$ python -q
>>> import numpy as np
>>> np.set_printoptions(precision=2, suppress=True, linewidth=140)
>>> arr = np.load("data.npy")
>>> arr
array([[ 0, -7,  4,  5],
       [ 7,  0, -8, -1],
       [-4,  8,  0, -6],
       [-5,  1,  6,  0]])
>>> # skew-symmetric
>>> x = np.array([0, 2, -2, -3])
>>> np.linalg.svd(arr, compute_uv=False)
array([13.81, 13.81,  0.43,  0.43])
>>> O = np.linalg.solve(np.eye(4) - arr, np.eye(4) + arr)
>>> round(float(np.linalg.det(O)), 2)
1.0
>>> th = np.deg2rad(120)
>>> m1 = np.eye(4)
>>> m1[np.ix_([0, 1], [0, 1])] = [[np.cos(th), -np.sin(th)], [np.sin(th), np.cos(th)]]
>>> m1
array([[-0.5 , -0.87,  0.  ,  0.  ],
       [ 0.87, -0.5 ,  0.  ,  0.  ],
       [ 0.  ,  0.  ,  1.  ,  0.  ],
       [ 0.  ,  0.  ,  0.  ,  1.  ]])
>>> np.flatnonzero(np.linalg.matrix_power((m1 != 0) + (m1.T != 0) + np.eye(4), 4)[1])
array([0, 1])
>>> r0 = np.array([3, 2, 1, 1])
>>> A2 = m1 + np.outer(r0, np.eye(4)[1])
>>> A2
array([[-0.5 ,  2.13,  0.  ,  0.  ],
       [ 0.87,  1.5 ,  0.  ,  0.  ],
       [ 0.  ,  1.  ,  1.  ,  0.  ],
       [ 0.  ,  1.  ,  0.  ,  1.  ]])
>>> np.linalg.matrix_rank(A2 - m1)
np.int64(1)
>>> round(float(np.linalg.det(A2) / np.linalg.det(m1)), 2), round(1 + np.linalg.solve(m1, r0)[1], 2)
(-2.6, np.float64(-2.6))
>>> th = np.radians(36)
>>> r_ = np.eye(4)
>>> r_[3, 3] = r_[2, 2] = np.cos(th)
>>> r_[3, 2], r_[2, 3] = -np.sin(th), np.sin(th)
>>> r_
array([[ 1.  ,  0.  ,  0.  ,  0.  ],
       [ 0.  ,  1.  ,  0.  ,  0.  ],
       [ 0.  ,  0.  ,  0.81,  0.59],
       [ 0.  ,  0.  , -0.59,  0.81]])
>>> A2 = m1 @ r_.T
>>> np.linalg.svd(m1, compute_uv=False), np.linalg.svd(A2, compute_uv=False)
(array([1., 1., 1., 1.]), array([1., 1., 1., 1.]))
>>> A2
array([[-0.5 , -0.87,  0.  ,  0.  ],
       [ 0.87, -0.5 ,  0.  ,  0.  ],
       [ 0.  ,  0.  ,  0.81, -0.59],
       [ 0.  ,  0.  ,  0.59,  0.81]])
>>> np.round(np.linalg.det(r_), 2), round(np.trace(r_), 2)
(np.float64(1.0), np.float64(3.62))
>>> A = np.load("case8.npy")
>>> A
array([[-0.04,  0.63,  0.11],
       [ 0.76,  0.92, -0.37],
       [-0.41, -0.78,  0.13],
       [-0.54, -0.95,  0.13],
       [-0.78, -0.95,  0.36],
       [ 0.88,  1.  , -0.4 ],
       [ 0.35,  0.91, -0.03],
       [-0.78, -1.  ,  0.18],
       [ 0.24, -0.97, -0.36],
       [-0.35,  0.2 ,  0.23],
       [ 0.  ,  0.88,  0.16],
       [ 0.2 , -0.56, -0.19],
       [ 0.51, -0.69, -0.4 ],
       [ 0.35, -0.49, -0.26],
       [ 0.04, -0.06, -0.03]])
>>> x = np.array([4, 9, 6, 8])
>>> rhs = m1 @ x
>>> b, lr = np.zeros(4), 1 / np.linalg.norm(m1, 2) ** 2
>>> for i in range(250):
...     b -= lr * m1.T @ (m1 @ b - rhs)
...     if i % 50 == 0: print(i, round(np.linalg.norm(m1 @ b - rhs), 2))
... 
0 0.0
50 0.0
100 0.0
150 0.0
200 0.0
>>> b
array([4., 9., 6., 8.])
>>> round(float(np.linalg.cond(m1)), 2)
1.0
>>> K = np.load("block1.npy")
>>> K
array([[-0.01,  0.31,  0.58],
       [ 0.78,  0.88, -0.41],
       [ 0.23,  0.  , -0.6 ],
       [ 0.54,  0.45, -0.69],
       [ 0.98,  0.96, -1.  ],
       [-0.83, -0.8 ,  0.87],
       [-0.38, -0.65, -0.33],
       [ 0.27,  0.01, -0.68],
       [-0.58, -0.7 ,  0.26],
       [-0.52, -0.49,  0.59],
       [ 0.33,  0.55,  0.22],
       [-0.54, -0.52,  0.56],
       [-0.77, -0.82,  0.62],
       [-0.9 , -0.89,  0.9 ],
       [ 0.77,  0.66, -0.89],
       [ 0.1 ,  0.24,  0.2 ],
       [-0.64, -0.28,  0.94],
       [-0.23, -0.23,  0.23],
       [ 0.16,  0.17, -0.14],
       [-0.29, -0.48, -0.14],
       [-0.91, -0.93,  0.85],
       [ 0.41,  0.26, -0.64],
       [ 0.28,  0.54,  0.34],
       [ 0.57,  0.53, -0.65]])
>>> np.abs(np.linalg.svd(K)[2][-1])
array([0.79, 0.54, 0.28])
>>> [round(float(x), 2) for x in np.linalg.svd(K, compute_uv=False)[:3]]
[4.71, 1.72, 0.13]
>>> np.argsort(-np.linalg.norm(K, axis=0).round(6), kind="stable")[:3]
array([2, 1, 0])
